$ python -q
>>> import numpy as np
>>> from numpy import linalg as LA
>>> np.set_printoptions(precision=2, suppress=True, linewidth=160)
>>> data = np.loadtxt("run4.csv", delimiter=",")
>>> data
array([[ 0.,  0.,  4.,  2., -1.],
       [ 4., -2.,  2.,  5., -1.],
       [-4., -3., -5., -4.,  4.]])
>>> T = np.stack([data, 5 * data, data[::-1]])
>>> print(LA.matrix_rank(T))
[3 3 3]
>>> (T @ data.T).shape
(3, 3, 3)
>>> A = np.loadtxt("m.csv", delimiter=",")
>>> A
array([[6., 5., 0., 5., 5.],
       [5., 6., 0., 5., 5.],
       [0., 0., 6., 0., 0.],
       [5., 5., 0., 6., 5.],
       [5., 5., 0., 5., 6.]])
>>> f = np.array([2, 0, 0, 2, 2])
>>> B = A + np.outer(f, np.eye(5)[2])
>>> B
array([[6., 5., 2., 5., 5.],
       [5., 6., 0., 5., 5.],
       [0., 0., 6., 0., 0.],
       [5., 5., 2., 6., 5.],
       [5., 5., 2., 5., 6.]])
>>> LA.matrix_rank(B - A)
np.int64(1)
>>> O, evecs = LA.qr(A[:, :1])[0], LA.qr(A[:, 1:])[0]
>>> s = LA.svd(O.T @ evecs, compute_uv=False)
>>> print(np.degrees(np.arccos(s.clip(0, 1))))
[6.29]
>>> (s > 0.9).sum()
np.int64(1)
>>> s
array([0.99])
>>> O = A.astype(float).copy()
>>> for j in range(5):
...     O[:, j] -= O[:, :j] @ (O[:, :j].T @ O[:, j])
...     O[:, j] /= LA.norm(O[:, j])
... 
>>> np.round(O.T @ A, 2) + 0
array([[10.54, 10.44,  0.  , 10.44, 10.44],
       [ 0.  ,  1.41,  0.  ,  0.7 ,  0.7 ],
       [ 0.  ,  0.  ,  6.  ,  0.  ,  0.  ],
       [ 0.  ,  0.  ,  0.  ,  1.22,  0.41],
       [ 0.  ,  0.  ,  0.  ,  0.  ,  1.15]])
>>> O
array([[ 0.57, -0.67,  0.  , -0.39, -0.27],
       [ 0.47,  0.74,  0.  , -0.39, -0.27],
       [ 0.  ,  0.  ,  1.  ,  0.  ,  0.  ],
       [ 0.47,  0.03,  0.  ,  0.84, -0.27],
       [ 0.47,  0.03,  0.  ,  0.02,  0.88]])
>>> round(float(LA.det(O)), 2)
1.0
>>> print(np.sort(LA.eigvals(O).real))
[0.52 0.52 0.99 0.99 1.  ]
>>> (LA.matrix_power((O != 0) + (O.T != 0) + np.eye(5), 5) > 0).astype(int)
array([[1, 1, 0, 1, 1],
       [1, 1, 0, 1, 1],
       [0, 0, 1, 0, 0],
       [1, 1, 0, 1, 1],
       [1, 1, 0, 1, 1]])
>>> J = np.loadtxt("case4.csv", delimiter=",")
>>> J
array([[  0., -11.,  -2.],
       [ 11.,   0.,   4.],
       [  2.,  -4.,   0.]])
>>> vec = np.array([-3, 9, 1])
>>> vec @ J @ vec
np.float64(0.0)
>>> np.round(LA.det(J), 2)
np.float64(0.0)
>>> np.round(LA.eigvals(J).real, 2) + 0
array([0., 0., 0.])
>>> O = LA.solve(np.eye(3) - J, np.eye(3) + J)
>>> round(LA.det(O), 2)
np.float64(1.0)
>>> vec = np.array([3, 3, 2])
>>> a = np.maximum(J @ vec, 0)
>>> J.T @ a
array([451.,   0., 164.])
>>> np.tanh(J @ vec)
array([-1.,  1., -1.])
>>> a
array([ 0., 41.,  0.])
>>> J * (a > 1e-9)[:, None]
array([[ 0., -0., -0.],
       [11.,  0.,  4.],
       [ 0., -0.,  0.]])
>>> feats = np.array([[2.0, 0.0, 0.0], [0.0, 1.0, 2.0], [0.0, 1.0, 0.0]])
>>> # splits into 2 blocks
>>> round(float(np.abs(LA.eigvals(feats)).max()), 2)
2.0
>>> (feats - feats.T) / 2
array([[ 0. ,  0. ,  0. ],
       [ 0. ,  0. ,  0.5],
       [ 0. , -0.5,  0. ]])
>>> (feats + feats.T) / 2
array([[2. , 0. , 0. ],
       [0. , 1. , 1.5],
       [0. , 1.5, 0. ]])
>>> feats @ feats
array([[4., 0., 0.],
       [0., 3., 2.],
       [0., 1., 2.]])
>>> print(np.trace(feats))
3.0
>>> print(np.allclose(feats @ feats.T, feats.T @ feats))
False
>>> rng = np.random.default_rng(162620)
>>> labels = rng.permutation(3)
>>> labels
array([0, 1, 2])
>>> B = feats[labels][:, labels]
>>> np.sort(np.abs(LA.eigvals(B)))
array([1., 2., 2.])
>>> np.allclose(B, feats)
True
>>> np.trace(B)
np.float64(3.0)
>>> mat = np.loadtxt("dump.csv", delimiter=",")
>>> mat
array([[ 1.96,  2.  , -0.01,  0.02],
       [ 1.98,  2.02,  0.06,  0.02],
       [ 1.95,  2.02, -0.03, -0.03],
       [ 2.  ,  1.96, -0.07, -0.04],
       [ 1.96,  2.04,  0.05,  0.03],
       [ 2.05,  1.94, -0.07, -0.12],
       [ 1.99,  2.03, -0.01,  0.06],
       [ 1.95,  2.02,  0.04,  0.04],
       [ 1.94,  1.96, -0.01,  0.03],
       [ 1.95,  1.92,  0.07,  3.08],
       [ 1.94,  1.94, -0.03,  3.14],
       [ 2.  ,  2.08,  0.03,  2.91],
       [ 2.02,  1.95,  0.  ,  2.93],
       [ 1.92,  1.99,  0.05,  3.02],
       [ 2.02,  2.  ,  0.04,  2.95],
       [ 1.99,  2.11,  0.04,  3.01],
       [ 1.95,  2.01, -0.05,  2.95],
       [ 2.05,  2.03, -0.06,  2.91],
       [ 1.96,  3.  ,  0.97,  1.91],
       [ 2.08,  2.94,  1.01,  1.99],
       [ 2.03,  2.98,  0.98,  1.95],
       [ 2.02,  3.04,  1.  ,  2.01],
       [ 2.  ,  2.99,  0.97,  2.02],
       [ 1.96,  3.07,  0.97,  2.1 ],
       [ 1.97,  3.05,  0.9 ,  2.07],
       [ 2.01,  2.94,  1.  ,  1.94],
       [ 1.9 ,  3.02,  1.05,  2.05]])
>>> Ac = mat - mat.mean(axis=0)
>>> Uu, s, Vh = LA.svd(Ac, full_matrices=False)
>>> np.round(np.abs(Vh[-1]), 2) + 0
array([0.86, 0.37, 0.37, 0.  ])
>>> np.searchsorted(np.cumsum(s ** 2) / (s ** 2).sum(), 0.9) + 1
np.int64(2)
>>> round(float((s ** 2).sum() ** 2 / (s ** 4).sum()), 2)
1.5
>>> print(np.round(s ** 2 / (s ** 2).sum(), 2) + 0)
[0.79 0.21 0.   0.  ]
>>> np.abs(Uu[:, 0]).argmax()
np.int64(5)
>>> LA.matrix_rank(Ac)
np.int64(4)
>>> np.round(Vh[0] * np.sign(Vh[0, np.abs(Vh[0]).argmax()]), 2) + 0
array([0.  , 0.1 , 0.1 , 0.99])
>>> labels = rng.integers(0, 2, 2)
>>> F = np.array([[2, 0], [-2, 1]]) * (labels[:, None] == labels)
>>> F
array([[2, 0],
       [0, 1]])
>>> ev, evecs = LA.eig(F)
>>> F @ evecs[:, 0] - ev[0] * evecs[:, 0]
array([0., 0.])
>>> np.sort(LA.eigvals(F @ F))
array([1., 4.])
>>> X = np.load("block8.npy")
>>> X
array([[-1.,  1.,  0.],
       [ 0., -1.,  1.],
       [ 0.,  0., -1.]])
>>> vec = np.array([-1, 0, 0])
>>> y = X @ vec
>>> print(y)
[1. 0. 0.]
>>> LA.solve(X, y + X[:, 0])
array([-0., -0., -0.])
>>> LA.solve(X, X[:, 2])
array([-0., -0.,  1.])
>>> LA.solve(X.T, X[1])
array([-0.,  1., -0.])
>>> B = X[0, 0] * X[1:] - np.outer(X[1:, 0], X[0])
>>> B
array([[ 0.,  1., -1.],
       [ 0., -0.,  1.]])
>>> print(LA.matrix_rank(B), LA.matrix_rank(X))
2 3
>>> np.flatnonzero(~B.round(6).any(axis=1))
array([], dtype=int64)
>>> X[:, 0] / X[0, 0]
array([ 1., -0., -0.])
>>> np.round(LA.norm(X[2] - X[0]), 2)
np.float64(1.73)
>>> X[2] @ X[0]
np.float64(0.0)
>>> LA.norm(X, axis=1).argmax()
np.int64(0)
>>> print(LA.norm(X, axis=0))
[1.   1.41 1.41]
>>> LA.matrix_power(X - np.diag(np.diag(X)), 3)
array([[0., 0., 0.],
       [0., 0., 0.],
       [0., 0., 0.]])
>>> np.sort(LA.eigvals(X))
array([-1., -1., -1.])
>>> K = np.loadtxt("data.csv", delimiter=",")
>>> print(K)
[[ 0.26  0.96  0.12]
 [-0.09  0.15 -0.98]
 [ 0.96 -0.25 -0.12]]
>>> vec = np.array([3, -4, 4])
>>> LA.inv(K)
array([[ 0.26, -0.09,  0.96],
       [ 0.96,  0.15, -0.25],
       [ 0.12, -0.98, -0.12]])
>>> np.abs(LA.eigvals(K))
array([1., 1., 1.])
>>> K.T @ (K @ vec)
array([ 3., -4.,  4.])
>>> round(LA.det(K), 2)
np.float64(-1.0)
>>> np.sort(np.abs(np.degrees(np.angle(LA.eigvals(K)))))
array([ 49.85,  49.85, 180.  ])
